$ python3 -q
>>> import numpy as np
>>> np.set_printoptions(suppress=True, linewidth=100)
>>> tidy = lambda a: np.round(a, 3) + 0
>>> m1 = np.loadtxt("layer11.csv", delimiter=",")
>>> m1
array([[0.6  , 0.4  , 0.   ],
       [0.4  , 0.4  , 0.2  ],
       [0.667, 0.   , 0.333]])
>>> # rows sum to 1
>>> np.linalg.matrix_rank(m1)
np.int64(3)
>>> m1.sum(axis=0)
array([1.667, 0.8  , 0.533])
>>> tidy(np.diff(m1, axis=0))
array([[-0.2  ,  0.   ,  0.2  ],
       [ 0.267, -0.4  ,  0.133]])
>>> np.abs(m1).max()
np.float64(0.667)
>>> tidy(np.linalg.svd(m1, compute_uv=False))
array([1.115, 0.401, 0.179])
>>> tidy(np.linalg.matrix_power(m1, 2))
array([[0.52 , 0.4  , 0.08 ],
       [0.533, 0.32 , 0.147],
       [0.622, 0.267, 0.111]])
>>> tidy(np.sort(np.abs(np.linalg.eigvals(m1)))[::-1])
array([1.   , 0.283, 0.283])
>>> m1.sum(axis=1)
array([1., 1., 1.])
>>> m1 @ np.ones(3)
array([1., 1., 1.])
>>> p = np.eye(3)[1]
>>> for _ in range(3):
...     p = p @ m1
...     print(p.round(3))
... 
[0.4 0.4 0.2]
[0.533 0.32  0.147]
[0.546 0.341 0.113]
>>> rng = np.random.default_rng(94817)
>>> lab = rng.permutation(3)
>>> lab
array([2, 1, 0])
>>> out = m1[lab][:, lab]
>>> tidy(np.trace(out))
np.float64(1.333)
>>> np.allclose(out, m1)
False
>>> tidy(np.sort(np.abs(np.linalg.eigvals(out))))
array([0.283, 0.283, 1.   ])
>>> tidy(np.linalg.det(out)), tidy(np.linalg.det(m1[lab]))
(np.float64(0.08), np.float64(-0.08))
>>> K = np.load("case7.npy")
>>> K
array([[0, 0, 1],
       [0, 0, 0],
       [1, 0, 0]])
>>> np.linalg.cond(K) > 100
np.True_
>>> data = np.array([[-3.0, 1.0, 0.0], [0.0, 0.0, 4.0], [0.0, 6.0, 2.0]])
>>> data
array([[-3.,  1.,  0.],
       [ 0.,  0.,  4.],
       [ 0.,  6.,  2.]])
>>> x = np.array([0, -3, 2])
>>> rhs = data @ x
>>> beta, lr = np.zeros(3), 1 / np.linalg.norm(data, 2) ** 2
>>> for i in range(30):
...     beta -= lr * data.T @ (data @ beta - rhs)
...     if i % 5 == 0: print(i, round(np.linalg.norm(data @ beta - rhs), 3))
... 
0 7.94
5 1.288
10 0.287
15 0.086
20 0.028
25 0.01
>>> tidy(beta)
array([ 0.001, -3.   ,  2.   ])
>>> Q = data.astype(float).copy()
>>> for j in range(3):
...     Q[:, j] -= Q[:, :j] @ (Q[:, :j].T @ Q[:, j])
...     Q[:, j] /= np.linalg.norm(Q[:, j])
... 
>>> Q.T @ Q
array([[1., 0., 0.],
       [0., 1., 0.],
       [0., 0., 1.]])
>>> Q
array([[-1.,  0.,  0.],
       [ 0.,  0.,  1.],
       [ 0.,  1.,  0.]])
>>> evals, evecs = np.linalg.eig(data)
>>> np.prod(evals)
np.float64(72.0)
>>> data @ evecs[:, 0] - evals[0] * evecs[:, 0]
array([0., 0., 0.])
>>> evals
array([-3., -4.,  6.])
>>> tidy(np.sort(np.linalg.eigvals(data @ data)))
array([ 9., 16., 36.])
>>> r0 = np.array([1, -1, -1])
>>> out = data + np.outer(r0, np.eye(3)[2])
>>> tidy(np.linalg.det(out) / np.linalg.det(data)), tidy(1 + np.linalg.solve(data, r0)[2])
(np.float64(0.75), np.float64(0.75))
>>> feats = np.loadtxt("w.csv", delimiter=",")
>>> feats
array([[0., 0., 0., 1., 0.],
       [0., 0., 0., 0., 0.],
       [0., 0., 0., 1., 0.],
       [1., 0., 1., 0., 0.],
       [0., 0., 0., 0., 0.]])
>>> # columns 0 and 2 are equal
>>> evals, evecs = np.linalg.eigh(feats)
>>> x = np.array([1, 2, 0, 0, -2])
>>> tidy(evecs * np.abs(evals) @ evecs.T)
array([[0.707, 0.   , 0.707, 0.   , 0.   ],
       [0.   , 0.   , 0.   , 0.   , 0.   ],
       [0.707, 0.   , 0.707, 0.   , 0.   ],
       [0.   , 0.   , 0.   , 1.414, 0.   ],
       [0.   , 0.   , 0.   , 0.   , 0.   ]])
>>> x @ feats @ x
np.float64(0.0)
>>> lab = rng.permutation(5)
>>> lab
array([0, 2, 1, 3, 4])
>>> out = feats[lab][:, lab]
>>> np.trace(out)
np.float64(0.0)
>>> out
array([[0., 0., 0., 1., 0.],
       [0., 0., 0., 1., 0.],
       [0., 0., 0., 0., 0.],
       [1., 1., 0., 0., 0.],
       [0., 0., 0., 0., 0.]])
>>> tidy(np.sort(np.abs(np.linalg.eigvals(out))))
array([0.   , 0.   , 0.   , 1.414, 1.414])
>>> (feats != 0).astype(int)
array([[0, 0, 0, 1, 0],
       [0, 0, 0, 0, 0],
       [0, 0, 0, 1, 0],
       [1, 0, 1, 0, 0],
       [0, 0, 0, 0, 0]])
>>> tidy(np.linalg.det(feats))
np.float64(0.0)
>>> F = np.loadtxt("data.csv", delimiter=",")
>>> F
array([[ 1.013, -2.058, -2.   , -2.017,  0.027],
       [-4.988,  9.983, 10.006,  9.971,  0.017],
       [-3.982,  7.995,  8.024,  7.989, -0.039],
       [-4.992, 10.   ,  9.977,  9.968, -0.004]])
>>> x = np.array([5, 4, 3, 2, 4])
>>> h1 = np.maximum(F @ x, 0)
>>> tidy(F.T @ h1)
array([-855.176, 1713.457, 1714.967, 1710.288,   -1.181])
>>> tidy(np.maximum(F @ x, 0) - np.maximum(-F @ x, 0))
array([-13.093,  65.02 ,  51.964,  64.891])
>>> gram = F.T @ F
>>> tidy(np.trace(gram)), tidy((F ** 2).sum())
(np.float64(869.22), np.float64(869.22))
>>> tidy(np.diag(gram))
array([ 66.683, 267.816, 268.045, 266.674,   0.003])
>>> E = np.loadtxt("m.csv", delimiter=",")
>>> E
array([[-1.,  4., -2.],
       [ 5., -1.,  1.],
       [-3.,  1., -3.]])
>>> E @ E
array([[ 27., -10.,  12.],
       [-13.,  22., -14.],
       [ 17., -16.,  16.]])
>>> tidy(np.linalg.det(E))
np.float64(42.0)
>>> tidy(np.poly(E))
array([  1.,   5., -20., -42.])
>>> tidy(np.linalg.eigvals(E))
array([-7.   ,  3.646, -1.646])
>>> tidy(np.linalg.det(2 * E)), tidy(np.linalg.det(E))
(np.float64(336.0), np.float64(42.0))
>>> tidy(np.linalg.det(E[::-1]))
np.float64(-42.0)
